% ipython --no-banner

In [1]: import numpy as np

In [2]: np.set_printoptions(suppress=True, linewidth=160)

In [3]: K = np.array([[16, 8, 0, 12, 12, 4],
   ...:     [8, 4, 0, 6, 6, 2],
   ...:     [0, 0, 0, 0, 0, 0],
   ...:     [12, 6, 0, 9, 9, 3],
   ...:     [12, 6, 0, 9, 9, 3],
   ...:     [4, 2, 0, 3, 3, 1]])

In [4]: np.round(np.sort(np.abs(np.linalg.eigvals(K))), 2) + 0
Out[4]: array([ 0.,  0.,  0.,  0.,  0., 39.])

In [5]: np.linalg.matrix_power(K, 2)
Out[5]: 
array([[624, 312,   0, 468, 468, 156],
       [312, 156,   0, 234, 234,  78],
       [  0,   0,   0,   0,   0,   0],
       [468, 234,   0, 351, 351, 117],
       [468, 234,   0, 351, 351, 117],
       [156,  78,   0, 117, 117,  39]])

In [6]: np.round(np.linalg.det(K), 2)
Out[6]: np.float64(0.0)

In [7]: np.allclose(K, K.T)
Out[7]: True

In [8]: np.allclose(K @ K.T, K.T @ K)
Out[8]: True

In [9]: round(np.abs(np.linalg.eigvals(K)).max(), 2)
Out[9]: np.float64(39.0)

In [10]: np.linalg.determinant(K)
Traceback (most recent call last):
  Cell In[10], line 1
    np.linalg.determinant(K)
AttributeError: module 'numpy.linalg' has no attribute 'determinant'


In [11]: K.inv()
Traceback (most recent call last):
  Cell In[11], line 1
    K.inv()
AttributeError: 'numpy.ndarray' object has no attribute 'inv'


In [12]: np.trace(K)
Out[12]: np.int64(39)

In [13]: (K + K.T) / 2
Out[13]: 
array([[16.,  8.,  0., 12., 12.,  4.],
       [ 8.,  4.,  0.,  6.,  6.,  2.],
       [ 0.,  0.,  0.,  0.,  0.,  0.],
       [12.,  6.,  0.,  9.,  9.,  3.],
       [12.,  6.,  0.,  9.,  9.,  3.],
       [ 4.,  2.,  0.,  3.,  3.,  1.]])

In [14]: F = np.array([[1, 1, 1, 1, 1, 1, 1, 1],
    ...:     [1, 1, 1, 1, -1, -1, -1, -1],
    ...:     [1, 1, -1, -1, -1, -1, 1, 1]])

In [15]: r0, g = F[1], F[0]

In [16]: r0 @ g
Out[16]: np.int64(0)

In [17]: r0 @ r0
Out[17]: np.int64(8)

In [18]: pr = (r0 @ g) / (r0 @ r0) * r0

In [19]: g - pr
Out[19]: array([1., 1., 1., 1., 1., 1., 1., 1.])

In [20]: np.outer(r0, g)
Out[20]: 
array([[ 1,  1,  1,  1,  1,  1,  1,  1],
       [ 1,  1,  1,  1,  1,  1,  1,  1],
       [ 1,  1,  1,  1,  1,  1,  1,  1],
       [ 1,  1,  1,  1,  1,  1,  1,  1],
       [-1, -1, -1, -1, -1, -1, -1, -1],
       [-1, -1, -1, -1, -1, -1, -1, -1],
       [-1, -1, -1, -1, -1, -1, -1, -1],
       [-1, -1, -1, -1, -1, -1, -1, -1]])

In [21]: np.linalg.matrix_rank(np.outer(r0, g))
Out[21]: np.int64(1)

In [22]: round(np.linalg.norm(r0 + g) ** 2 + np.linalg.norm(r0 - g) ** 2, 2)
Out[22]: np.float64(32.0)

In [23]: (g - pr) @ r0
Out[23]: np.float64(0.0)

In [24]: M = np.load("dump.npy")

In [25]: M
Out[25]: 
array([[50, 30, 15, 50,  5, 20, 10, 15, 25, 15],
       [30, 36, 20, 46, 18, 24, 26, 12, 18, 16],
       [15, 20, 13, 23,  8, 12, 13,  9, 12,  7],
       [50, 46, 23, 66, 21, 32, 30, 15, 25, 23],
       [ 5, 18,  8, 21, 17, 14, 21,  0,  1, 10],
       [20, 24, 12, 32, 14, 17, 19,  6, 10, 12],
       [10, 26, 13, 30, 21, 19, 27,  3,  5, 13],
       [15, 12,  9, 15,  0,  6,  3,  9, 12,  3],
       [25, 18, 12, 25,  1, 10,  5, 12, 17,  6],
       [15, 16,  7, 23, 10, 12, 13,  3,  6,  9]])

In [26]: left, s, Vt = np.linalg.svd(M)

In [27]: V = Vt[:(s > 1e-8).sum()]

In [28]: rng = np.random.default_rng(369)

In [29]: x0 = M[2] + 3 * M[5] + rng.integers(2) * np.eye(10)[9]

In [30]: x0
Out[30]: array([ 75.,  92.,  49., 119.,  50.,  63.,  70.,  27.,  42.,  44.])

In [31]: np.allclose(V.T @ V @ x0, x0)
Out[31]: False

In [32]: np.round(np.linalg.norm(x0 - V.T @ V @ x0), 2)
Out[32]: np.float64(0.94)

In [33]: np.linalg.matrix_rank(np.vstack([M, x0]))
Out[33]: np.int64(4)

In [34]: r0, g = M[9], M[8]

In [35]: r0 @ g
Out[35]: np.int64(1709)

In [36]: pr = (r0 @ g) / (r0 @ r0) * r0

In [37]: np.round((g - pr) @ r0, 2)
Out[37]: np.float64(-0.0)

In [38]: np.round(np.linalg.norm(r0 + g) ** 2 + np.linalg.norm(r0 - g) ** 2, 2)
Out[38]: np.float64(7822.0)

In [39]: left, s, Vt = np.linalg.svd(M)

In [40]: np.argmax(s[:-1] / (s[1:] + 1e-6)) + 1
Out[40]: np.int64(3)

In [41]: s.round(2) + 0
Out[41]: array([203.46,  44.58,  12.96,   0.  ,   0.  ,   0.  ,   0.  ,   0.  ,   0.  ,   0.  ])

In [42]: A2 = left[:, :3] @ np.diag(s[:3]) @ Vt[:3]

In [43]: np.linalg.matrix_rank(A2)
Out[43]: np.int64(3)

In [44]: round(np.abs(M - A2).max(), 2)
Out[44]: np.float64(0.0)

In [45]: np.round(np.linalg.norm(M - A2, 2), 2), np.round(s[3], 2)
Out[45]: (np.float64(0.0), np.float64(0.0))

In [46]: np.round(np.linalg.norm(M - A2) / np.linalg.norm(M), 2)
Out[46]: np.float64(0.0)

In [47]: blk = np.stack([F, -2 * F, F[::-1]])

In [48]: blk.sum(axis=0)
Out[48]: 
array([[ 0,  0, -2, -2, -2, -2,  0,  0],
       [ 0,  0,  0,  0,  0,  0,  0,  0],
       [ 0,  0,  2,  2,  2,  2,  0,  0]])

In [49]: blk.shape
Out[49]: (3, 3, 8)

In [50]: np.round(np.linalg.norm(blk, axis=(1, 2)), 2)
Out[50]: array([4.9, 9.8, 4.9])

In [51]: J = np.array([[-1, -2, -5, 2, -2],
    ...:     [-3, -4, 3, -4, 4],
    ...:     [-3, -3, 5, -4, 1],
    ...:     [5, -1, 5, -3, -4],
    ...:     [-3, -4, -1, 4, 3],
    ...:     [4, -2, 4, 3, -4],
    ...:     [-5, 2, -5, -4, -3],
    ...:     [-3, -5, -5, -1, -2],
    ...:     [2, -1, -3, -3, 1],
    ...:     [-3, 0, 3, -3, -5],
    ...:     [0, -3, 0, 0, -2]])

In [52]: J[-1] = J[0] + 2 * J[1]

In [53]: J
Out[53]: 
array([[ -1,  -2,  -5,   2,  -2],
       [ -3,  -4,   3,  -4,   4],
       [ -3,  -3,   5,  -4,   1],
       [  5,  -1,   5,  -3,  -4],
       [ -3,  -4,  -1,   4,   3],
       [  4,  -2,   4,   3,  -4],
       [ -5,   2,  -5,  -4,  -3],
       [ -3,  -5,  -5,  -1,  -2],
       [  2,  -1,  -3,  -3,   1],
       [ -3,   0,   3,  -3,  -5],
       [ -7, -10,   1,  -6,   6]])

In [54]: lab = J[:, 0] > np.median(J[:, 0])

In [55]: r0 = J[lab].mean(axis=0) - J[~lab].mean(axis=0)

In [56]: np.round((((J - J.mean(axis=0)) @ r0 > 0) == lab).mean(), 2)
Out[56]: np.float64(0.91)

In [57]: r0.round(2)
Out[57]: array([ 6.36,  1.93,  0.11,  2.32, -2.82])

In [58]: ((J - J.mean(axis=0)) @ r0 > 0).astype(int)
Out[58]: array([1, 0, 0, 1, 0, 1, 0, 0, 1, 1, 0])

In [59]: np.argsort(-np.abs(r0).round(6), kind="stable")
Out[59]: array([0, 4, 3, 1, 2])

In [60]: m1 = np.loadtxt("arr.csv", delimiter=",")

In [61]: m1
Out[61]: 
array([[-2.,  1.,  1.,  1.,  1.,  1.,  1.,  1.,  1.,  1.],
       [ 1., -2.,  1.,  1.,  1.,  1.,  1.,  1.,  1.,  1.],
       [ 1.,  1., -2.,  1.,  1.,  1.,  1.,  1.,  1.,  1.],
       [ 1.,  1.,  1., -2.,  1.,  1.,  1.,  1.,  1.,  1.],
       [ 1.,  1.,  1.,  1., -2.,  1.,  1.,  1.,  1.,  1.],
       [ 1.,  1.,  1.,  1.,  1., -2.,  1.,  1.,  1.,  1.],
       [ 1.,  1.,  1.,  1.,  1.,  1., -2.,  1.,  1.,  1.],
       [ 1.,  1.,  1.,  1.,  1.,  1.,  1., -2.,  1.,  1.],
       [ 1.,  1.,  1.,  1.,  1.,  1.,  1.,  1., -2.,  1.],
       [ 1.,  1.,  1.,  1.,  1.,  1.,  1.,  1.,  1., -2.]])

In [62]: # equal to its transpose

In [63]: m1 - m1[0]
Out[63]: 
array([[ 0.,  0.,  0.,  0.,  0.,  0.,  0.,  0.,  0.,  0.],
       [ 3., -3.,  0.,  0.,  0.,  0.,  0.,  0.,  0.,  0.],
       [ 3.,  0., -3.,  0.,  0.,  0.,  0.,  0.,  0.,  0.],
       [ 3.,  0.,  0., -3.,  0.,  0.,  0.,  0.,  0.,  0.],
       [ 3.,  0.,  0.,  0., -3.,  0.,  0.,  0.,  0.,  0.],
       [ 3.,  0.,  0.,  0.,  0., -3.,  0.,  0.,  0.,  0.],
       [ 3.,  0.,  0.,  0.,  0.,  0., -3.,  0.,  0.,  0.],
       [ 3.,  0.,  0.,  0.,  0.,  0.,  0., -3.,  0.,  0.],
       [ 3.,  0.,  0.,  0.,  0.,  0.,  0.,  0., -3.,  0.],
       [ 3.,  0.,  0.,  0.,  0.,  0.,  0.,  0.,  0., -3.]])

In [64]: np.abs(m1).max()
Out[64]: np.float64(2.0)

In [65]: np.count_nonzero(m1)
Out[65]: np.int64(100)

In [66]: m1.shape
Out[66]: (10, 10)

In [67]: m1[10]
Traceback (most recent call last):
  Cell In[67], line 1
    m1[10]
IndexError: index 10 is out of bounds for axis 0 with size 10


In [68]: m1.sum(axis=1)
Out[68]: array([7., 7., 7., 7., 7., 7., 7., 7., 7., 7.])

In [69]: np.round(np.linalg.norm(m1), 2)
Out[69]: np.float64(11.4)

In [70]: arr = np.array([[0.9, 1.7, 0.9, 0.4, -1.0, -0.4],
    ...:     [-2.4, -0.6, -0.4, -0.2, 0.8, 0.7],
    ...:     [1.5, -0.7, -2.0, -0.9, 1.0, 0.2],
    ...:     [0.2, -0.4, -0.1, -0.5, -0.1, 0.5],
    ...:     [0.4, -1.2, -1.2, 0.1, 0.1, -0.1],
    ...:     [-0.4, 2.2, -0.4, 0.1, 0.2, -0.2],
    ...:     [-0.1, 0.5, -0.3, 1.5, -0.4, 0.0],
    ...:     [2.0, 1.2, -1.0, -0.4, 0.4, -0.1],
    ...:     [0.1, 1.5, -3.0, 0.3, -1.4, -1.0]])

In [71]: arr[:, 2] *= 3

In [72]: arr.round(2)
Out[72]: 
array([[ 0.9,  1.7,  2.7,  0.4, -1. , -0.4],
       [-2.4, -0.6, -1.2, -0.2,  0.8,  0.7],
       [ 1.5, -0.7, -6. , -0.9,  1. ,  0.2],
       [ 0.2, -0.4, -0.3, -0.5, -0.1,  0.5],
       [ 0.4, -1.2, -3.6,  0.1,  0.1, -0.1],
       [-0.4,  2.2, -1.2,  0.1,  0.2, -0.2],
       [-0.1,  0.5, -0.9,  1.5, -0.4,  0. ],
       [ 2. ,  1.2, -3. , -0.4,  0.4, -0.1],
       [ 0.1,  1.5, -9. ,  0.3, -1.4, -1. ]])

In [73]: # column 2 is much longer than the rest

In [74]: r0 = np.array([2, 3])

In [75]: np.round(np.correlate(arr[7], arr[8], "full"), 2)
Out[75]: array([ -2.  ,  -4.  ,   1.92, -13.04,  -8.54,  28.42,  -0.52,  -4.53,   1.46,  -0.11,  -0.01])

In [76]: np.round(np.convolve(arr[7], r0), 2)
Out[76]: array([ 4. ,  8.4, -2.4, -9.8, -0.4,  1. , -0.3])

In [77]: blk = np.stack([arr, -1 * arr, arr[::-1]])

In [78]: blk.shape
Out[78]: (3, 9, 6)

In [79]: A2 = np.c_[arr[:, :2] @ np.array([[-2, 3], [1, -2]]), np.array([-1, -1, 1, -2, 1, 0, 2, 3, -2])]

In [80]: A2.round(2)
Out[80]: 
array([[-0.1, -0.7, -1. ],
       [ 4.2, -6. , -1. ],
       [-3.7,  5.9,  1. ],
       [-0.8,  1.4, -2. ],
       [-2. ,  3.6,  1. ],
       [ 3. , -5.6,  0. ],
       [ 0.7, -1.3,  2. ],
       [-2.8,  3.6,  3. ],
       [ 1.3, -2.7, -2. ]])

In [81]: np.linalg.matrix_rank(A2)
Out[81]: np.int64(3)

In [82]: np.round(np.linalg.norm(np.linalg.qr(arr)[0].T @ A2, axis=0) ** 2 / ((A2 ** 2).sum(axis=0) + 1e-12), 2)
Out[82]: array([1.  , 1.  , 0.91])

In [83]: Q, R = np.linalg.qr(arr)

In [84]: np.round(np.abs(np.diag(R)), 2)
Out[84]: array([ 3.63,  3.67, 11.79,  1.72,  1.61,  0.64])

In [85]: np.round(abs(R[0, 0]), 2), round(np.linalg.norm(arr[:, 0]), 2)
Out[85]: (np.float64(3.63), np.float64(3.63))

In [86]: R.round(2)
Out[86]: 
array([[-3.63, -0.82,  3.17,  0.42,  0.19,  0.52],
       [ 0.  , -3.67,  0.99, -0.76,  1.14,  0.8 ],
       [ 0.  ,  0.  , 11.79,  0.25, -0.02,  0.35],
       [ 0.  ,  0.  ,  0.  ,  1.72, -1.03, -0.42],
       [ 0.  ,  0.  ,  0.  ,  0.  ,  1.61,  0.61],
       [ 0.  ,  0.  ,  0.  ,  0.  ,  0.  ,  0.64]])

In [87]: np.round(Q.T @ Q, 2) + 0
Out[87]: 
array([[1., 0., 0., 0., 0., 0.],
       [0., 1., 0., 0., 0., 0.],
       [0., 0., 1., 0., 0., 0.],
       [0., 0., 0., 1., 0., 0.],
       [0., 0., 0., 0., 1., 0.],
       [0., 0., 0., 0., 0., 1.]])

In [88]: data = np.loadtxt("block15.csv", delimiter=",")

In [89]: data
Out[89]: 
array([[0.25, 0.  , 0.25, 0.  , 0.25, 0.  , 0.25],
       [0.  , 0.5 , 0.  , 0.  , 0.5 , 0.  , 0.  ],
       [0.2 , 0.2 , 0.2 , 0.  , 0.2 , 0.  , 0.2 ],
       [0.  , 0.33, 0.  , 0.67, 0.  , 0.  , 0.  ],
       [0.  , 0.  , 0.  , 0.  , 0.5 , 0.5 , 0.  ],
       [0.5 , 0.  , 0.  , 0.  , 0.  , 0.5 , 0.  ],
       [0.  , 0.  , 0.  , 0.  , 0.33, 0.  , 0.67]])

In [90]: # row-stochastic, so 1 is an eigenvalue

In [91]: lab = rng.permutation(7)

In [92]: A2 = data[:, lab] * rng.choice([-1, 1], 7)

In [93]: A2
Out[93]: 
array([[-0.25, -0.  , -0.25,  0.  , -0.  , -0.25, -0.25],
       [-0.  , -0.5 , -0.5 ,  0.  , -0.  , -0.  , -0.  ],
       [-0.2 , -0.2 , -0.2 ,  0.  , -0.  , -0.2 , -0.2 ],
       [-0.  , -0.33, -0.  ,  0.  , -0.67, -0.  , -0.  ],
       [-0.  , -0.  , -0.5 ,  0.5 , -0.  , -0.  , -0.  ],
       [-0.  , -0.  , -0.  ,  0.5 , -0.  , -0.  , -0.5 ],
       [-0.67, -0.  , -0.33,  0.  , -0.  , -0.  , -0.  ]])

In [94]: left, _, Vt = np.linalg.svd(data.T @ A2)

In [95]: lab
Out[95]: array([6, 1, 4, 5, 3, 2, 0])

In [96]: np.round(left @ Vt, 2) + 0
Out[96]: 
array([[ 0.,  0.,  0.,  0.,  0.,  0., -1.],
       [ 0., -1.,  0.,  0.,  0.,  0.,  0.],
       [ 0.,  0.,  0.,  0.,  0., -1.,  0.],
       [ 0.,  0.,  0.,  0., -1.,  0.,  0.],
       [ 0.,  0., -1.,  0.,  0.,  0.,  0.],
       [ 0.,  0.,  0.,  1.,  0.,  0.,  0.],
       [-1.,  0.,  0.,  0.,  0.,  0.,  0.]])

In [97]: np.round(np.linalg.lstsq(data, A2)[0], 2) + 0
Out[97]: 
array([[ 0.,  0.,  0.,  0.,  0.,  0., -1.],
       [ 0., -1.,  0.,  0.,  0.,  0.,  0.],
       [ 0.,  0.,  0.,  0.,  0., -1.,  0.],
       [ 0.,  0.,  0.,  0., -1.,  0.,  0.],
       [ 0.,  0., -1.,  0.,  0.,  0.,  0.],
       [ 0.,  0.,  0.,  1.,  0.,  0.,  0.],
       [-1.,  0.,  0.,  0.,  0.,  0.,  0.]])

In [98]: X = np.diag(10 * np.array([-1, 5, -1, 5, 5, 5, 5, 5])) + np.array([[-5, -2, 2, -2, 3, -4, 4, -5],
    ...:     [-1, 5, -1, -1, 0, -5, 5, -4],
    ...:     [4, 2, 5, -5, -3, 1, 5, -3],
    ...:     [-1, -5, -4, 5, -5, 2, 1, -4],
    ...:     [1, -1, -5, 3, -2, 5, -5, 5],
    ...:     [-2, 4, -4, -5, 3, 4, 3, -2],
    ...:     [-4, -3, -4, -2, -3, 0, 2, 4],
    ...:     [-1, 3, -1, 4, -1, -4, -3, -4]])

In [99]: X
Out[99]: 
array([[-15,  -2,   2,  -2,   3,  -4,   4,  -5],
       [ -1,  55,  -1,  -1,   0,  -5,   5,  -4],
       [  4,   2,  -5,  -5,  -3,   1,   5,  -3],
       [ -1,  -5,  -4,  55,  -5,   2,   1,  -4],
       [  1,  -1,  -5,   3,  48,   5,  -5,   5],
       [ -2,   4,  -4,  -5,   3,  54,   3,  -2],
       [ -4,  -3,  -4,  -2,  -3,   0,  52,   4],
       [ -1,   3,  -1,   4,  -1,  -4,  -3,  46]])

In [100]: lab = rng.permutation(8)

In [101]: lab
Out[101]: array([1, 2, 3, 6, 0, 5, 7, 4])

In [102]: A2 = X[lab][:, lab]

In [103]: A2
Out[103]: 
array([[ 55,  -1,  -1,   5,  -1,  -5,  -4,   0],
       [  2,  -5,  -5,   5,   4,   1,  -3,  -3],
       [ -5,  -4,  55,   1,  -1,   2,  -4,  -5],
       [ -3,  -4,  -2,  52,  -4,   0,   4,  -3],
       [ -2,   2,  -2,   4, -15,  -4,  -5,   3],
       [  4,  -4,  -5,   3,  -2,  54,  -2,   3],
       [  3,  -1,   4,  -3,  -1,  -4,  46,  -1],
       [ -1,  -5,   3,  -5,   1,   5,   5,  48]])

In [104]: np.trace(A2)
Out[104]: np.int64(290)

In [105]: np.round(np.sort(np.abs(np.linalg.eigvals(A2))), 2)
Out[105]: array([ 4.41, 15.87, 47.64, 47.64, 51.85, 51.85, 56.28, 56.28])
